$ python3 -q
>>> import numpy as np
>>> np.set_printoptions(precision=2, suppress=True, linewidth=120, legacy="1.25")
>>> mat = np.load("mat.npy")
>>> print(mat)
[[ 0.4 -0.2 -0.7]
 [-1.  -1.6 -1.7]
 [ 0.   1.4  0.1]
 [ 1.5 -0.6  0.9]
 [-0.7  1.9 -0.2]
 [-0.2  1.6 -0.8]
 [-0.7 -1.5 -0.6]
 [-1.6 -0.2 -0.8]
 [-0.2  0.4 -0.7]
 [ 0.5 -1.4 -1.2]
 [ 0.3  1.1  1.5]]
>>> rng = np.random.default_rng(340546)
>>> other = mat + rng.integers(-2, 3, (11, 2)) @ rng.integers(-2, 3, (2, 3))
>>> print(other)
[[ 0.4 -1.2 -0.7]
 [-5.  -3.6  2.3]
 [ 1.   0.4 -0.9]
 [-1.5 -1.6  3.9]
 [-2.7 -0.1  1.8]
 [ 0.8  3.6 -1.8]
 [-0.7 -0.5 -0.6]
 [-3.6 -0.2  1.2]
 [-4.2 -1.6  3.3]
 [ 0.5  0.6 -1.2]
 [-0.7 -0.9  2.5]]
>>> print(other - mat)
[[ 0. -1.  0.]
 [-4. -2.  4.]
 [ 1. -1. -1.]
 [-3. -1.  3.]
 [-2. -2.  2.]
 [ 1.  2. -1.]
 [ 0.  1.  0.]
 [-2.  0.  2.]
 [-4. -2.  4.]
 [ 0.  2.  0.]
 [-1. -2.  1.]]
>>> W = np.array([[4, 1, 4, 3, 2, 5], [1, 1, 5, 3, 0, 0], [0, 2, 2, 2, 3, 1]])
>>> coef = np.array([1, 0, 0, -2, -1, 0])
>>> H = np.maximum(other @ W + coef, 0)
>>> print(np.linalg.matrix_rank(H))
6
>>> print((H > 0).astype(int))
[[1 0 0 0 0 1]
 [0 0 0 0 0 0]
 [1 0 1 1 0 1]
 [0 1 0 0 1 0]
 [0 1 0 0 0 0]
 [1 1 1 1 0 1]
 [0 0 0 0 0 0]
 [0 0 0 0 0 0]
 [0 1 0 0 1 0]
 [1 0 1 0 0 1]
 [0 1 0 0 1 0]]
>>> Z = np.array([[-1, -1], [-2, 0], [1, 2], [-2, 1], [0, -2], [-1, 2]])
>>> print(H @ Z)
[[ -2.7   1.2]
 [  0.    0. ]
 [ -6.1  11.6]
 [ -9.4 -15.4]
 [ -1.6   0. ]
 [ -9.2  39.4]
 [  0.    0. ]
 [  0.    0. ]
 [ -1.6  -1. ]
 [ -2.3   4.2]
 [ -6.8 -10.2]]
>>> print((H @ Z).round(6).argmax(axis=1))
[1 0 1 0 1 1 0 0 1 1 0]
>>> print(W @ Z)
[[-13  13]
 [ -4  12]
 [ -7   2]]
>>> cen = (mat - mat.mean(axis=0)) / mat.std(axis=0)
>>> print(np.argwhere(np.abs(cen) > 2))
[[ 3  0]
 [10  2]]
>>> coef = np.linalg.lstsq(np.delete(cen, 1, axis=1), cen[:, 1])[0]
>>> print(coef)
[-0.32  0.61]
>>> other = np.c_[mat[:, :2] @ np.array([[3, 2], [-2, -2]]), np.array([9, 2, 8, 2, 2, 7, 2, 5, 7, 3, 6])]
>>> print(other)
[[ 1.6  1.2  9. ]
 [ 0.2  1.2  2. ]
 [-2.8 -2.8  8. ]
 [ 5.7  4.2  2. ]
 [-5.9 -5.2  2. ]
 [-3.8 -3.6  7. ]
 [ 0.9  1.6  2. ]
 [-4.4 -2.8  5. ]
 [-1.4 -1.2  7. ]
 [ 4.3  3.8  3. ]
 [-1.3 -1.6  6. ]]
>>> print(np.linalg.norm(np.linalg.qr(mat)[0].T @ other, axis=0) ** 2 / ((other ** 2).sum(axis=0) + 1e-12))
[1.   1.   0.32]
>>> print(np.linalg.matrix_rank(other))
3
>>> print(np.round(np.linalg.norm(other - mat @ np.linalg.lstsq(mat, other)[0], axis=0), 2) + 0)
[ 0.   0.  14.9]
>>> Z = mat[[0, 2]].astype(float)
>>> for _ in range(6):
...     idx = np.linalg.norm(mat[:, None] - Z, axis=-1).argmin(axis=1)
...     Z = np.array([mat[idx == j].mean(axis=0) for j in range(2)])
... 
>>> print(idx)
[0 0 1 0 1 1 0 0 0 0 1]
>>> print(np.abs(Z[1] - Z[0]).argmax())
1
>>> F = np.loadtxt("m.csv", delimiter=",")
>>> print(F)
[[2. 1. 0. 0. 1. 2.]
 [0. 1. 0. 3. 1. 1.]
 [0. 3. 3. 2. 2. 3.]
 [1. 3. 2. 3. 2. 2.]
 [3. 2. 3. 2. 2. 2.]
 [1. 2. 0. 3. 3. 1.]
 [2. 3. 2. 3. 0. 3.]
 [2. 2. 0. 2. 0. 2.]
 [2. 3. 2. 1. 2. 0.]
 [0. 1. 0. 3. 1. 1.]
 [1. 2. 0. 3. 0. 2.]]
>>> x = np.array([0, 2, 1, 3, 0, 0])
>>> rhs = F @ x
>>> print(rhs)
[ 2. 11. 15. 17. 13. 13. 17. 10. 11. 11. 13.]
>>> rhs = rhs + 0.02 * rng.normal(size=11)
>>> print(rhs)
[ 2.01 10.96 14.99 17.04 12.99 13.04 16.99  9.99 11.02 11.01 13.02]
>>> coef, *_ = np.linalg.lstsq(F, rhs)
>>> print(np.round(np.linalg.norm(rhs - F @ coef), 2))
0.06
>>> print(coef.round())
[-0.  2.  1.  3.  0. -0.]
>>> print(coef.round(2) + 0)
[0.   2.02 0.99 2.99 0.01 0.  ]
>>> proj = F @ np.linalg.solve(F.T @ F, F.T)
>>> print(np.allclose(proj @ proj, proj))
True
>>> print(np.round(np.linalg.eigvalsh(proj), 2) + 0)
[0. 0. 0. 0. 0. 1. 1. 1. 1. 1. 1.]
>>> print(np.round(proj @ F[:, 3], 2) + 0)
[0. 3. 2. 3. 2. 3. 3. 2. 1. 3. 3.]
>>> K = np.load("sample13.npy")
>>> print(K)
[[0 0 0 0 0 1 0 0 0 0]
 [0 0 0 0 0 0 0 1 0 1]
 [0 0 0 0 0 0 0 0 0 0]
 [0 0 0 0 0 0 0 0 1 0]
 [0 0 0 0 0 0 0 0 0 0]
 [1 0 0 0 0 0 0 0 0 0]
 [0 0 0 0 0 0 0 0 1 0]
 [0 1 0 0 0 0 0 0 0 0]
 [0 0 0 1 0 0 1 0 0 0]
 [0 1 0 0 0 0 0 0 0 0]]
>>> C2 = K.T @ K
>>> print(np.linalg.matrix_rank(C2))
6
>>> print(np.unique(K.round(6), axis=0).shape)
(7, 10)
>>> print(np.allclose(K[:-1].T @ np.linalg.lstsq(K[:-1].T, K[-1])[0], K[-1]))
True
>>> try:
...     np.linalg.inv(K)
... except np.linalg.LinAlgError as e:
...     print(e)
... 
Singular matrix
>>> print(np.round(np.trace(np.linalg.pinv(K) @ K), 2))
6.0
>>> f, v = mat[1], mat[3]
>>> print(f @ v)
-2.07
>>> print(f @ f)
6.45
>>> pr = (f @ v) / (f @ f) * f
>>> print(np.round(np.linalg.norm(f + v) ** 2 + np.linalg.norm(f - v) ** 2, 2))
19.74
>>> print(np.linalg.matrix_rank(np.outer(f, v)))
1
>>> X = np.array([[5.46, 2.0, 0.77, -0.99, 2.69, -8.44, 4.89, -1.0, 1.5],
...     [-9.2, -0.22, 5.08, 1.63, -2.86, 0.41, 0.64, 11.08, 3.29],
...     [5.75, -7.16, -5.1, 6.13, 2.47, 1.47, 0.0, -5.85, 1.74],
...     [-3.9, -3.72, 5.18, 7.71, -1.52, 2.37, 2.08, 1.82, -4.25]])
>>> other = np.array([[2, 3],
...     [3, 0],
...     [7, 6],
...     [9, 1],
...     [8, 2],
...     [1, 5],
...     [6, 0],
...     [8, 4],
...     [6, 0]])
>>> print(np.einsum("ik,kj->ij", X, other))
[[ 56.82 -20.81]
 [120.92  45.16]
 [ -5.64 -18.33]
 [ 78.44  43.18]]
>>> print(np.vstack([X, other.T]).shape)
(6, 9)
>>> print(np.linalg.matrix_rank(np.vstack([X, other.T])))
6
>>> print(np.linalg.matrix_rank(X @ other))
2
>>> print(np.round(np.linalg.norm(X[3] - X[0]), 2))
19.97
>>> print(np.linalg.norm(X, axis=1).argmax())
1
>>> M = np.load("block1.npy")
>>> print(M)
[[38 30 24 18 18 25 20 19 29 17 25]
 [30 44 39 19 19 30 24 22 36 24 30]
 [24 39 49 22 24 36 27 15 38 32 28]
 [18 19 22 34  8 23 15 14 35 15 20]
 [18 19 24  8 22 14 17  7 18 16 18]
 [25 30 36 23 14 41 21 14 32 29 19]
 [20 24 27 15 17 21 30 13 19 25 28]
 [19 22 15 14  7 14 13 16 21 11 17]
 [29 36 38 35 18 32 19 21 49 22 25]
 [17 24 32 15 16 29 25 11 22 30 22]
 [25 30 28 20 18 19 28 17 25 22 36]]
>>> print(np.argsort(-np.linalg.norm(M, axis=0).round(6), kind="stable")[:3])
[2 8 1]
>>> print(np.linalg.matrix_rank(M, rtol=0.1))
3
>>> print(round(np.linalg.norm(M, 2) / np.linalg.norm(M), 2))
0.98
>>> print(M @ np.linalg.pinv(M) @ M)
[[38. 30. 24. 18. 18. 25. 20. 19. 29. 17. 25.]
 [30. 44. 39. 19. 19. 30. 24. 22. 36. 24. 30.]
 [24. 39. 49. 22. 24. 36. 27. 15. 38. 32. 28.]
 [18. 19. 22. 34.  8. 23. 15. 14. 35. 15. 20.]
 [18. 19. 24.  8. 22. 14. 17.  7. 18. 16. 18.]
 [25. 30. 36. 23. 14. 41. 21. 14. 32. 29. 19.]
 [20. 24. 27. 15. 17. 21. 30. 13. 19. 25. 28.]
 [19. 22. 15. 14.  7. 14. 13. 16. 21. 11. 17.]
 [29. 36. 38. 35. 18. 32. 19. 21. 49. 22. 25.]
 [17. 24. 32. 15. 16. 29. 25. 11. 22. 30. 22.]
 [25. 30. 28. 20. 18. 19. 28. 17. 25. 22. 36.]]
>>> print(np.allclose(M[:-1].T @ np.linalg.lstsq(M[:-1].T, M[-1])[0], M[-1]))
True
>>> print(np.round(np.trace(np.linalg.pinv(M) @ M), 2))
10.0
>>> idx = rng.integers(0, 2, 4)
>>> feats = (idx[:, None] == idx) * 2 + np.eye(4)
>>> print(feats)
[[3. 0. 2. 0.]
 [0. 3. 0. 2.]
 [2. 0. 3. 0.]
 [0. 2. 0. 3.]]
>>> vals, evecs = np.linalg.eig(feats)
>>> print(vals)
[5. 1. 5. 1.]
>>> vals, evecs = np.linalg.eigh(feats)
>>> print(np.unique(vals.round(6) + 0, return_counts=True)[1])
[2 2]
>>> print(np.round(evecs.T @ evecs, 2) + 0)
[[1. 0. 0. 0.]
 [0. 1. 0. 0.]
 [0. 0. 1. 0.]
 [0. 0. 0. 1.]]
>>> print(np.linalg.eigvalsh(feats + 2 * np.eye(4)))
[3. 3. 7. 7.]
>>> print(np.linalg.svd(feats, compute_uv=False))
[5. 5. 1. 1.]
>>> print(np.round(evecs.T @ feats @ evecs, 2) + 0)
[[1. 0. 0. 0.]
 [0. 1. 0. 0.]
 [0. 0. 5. 0.]
 [0. 0. 0. 5.]]
>>> print(vals.sum(), np.trace(feats))
12.0 12.0
>>> print((vals > 1e-8).sum(), (vals < -1e-8).sum())
4 0
>>> print(feats @ feats)
[[13.  0. 12.  0.]
 [ 0. 13.  0. 12.]
 [12.  0. 13.  0.]
 [ 0. 12.  0. 13.]]
>>> print(np.flatnonzero(np.linalg.matrix_power((feats != 0) + (feats.T != 0) + np.eye(4), 4)[2]))
[0 2]
>>> print(np.sort(np.linalg.eigvals(feats).real))
[1. 1. 5. 5.]
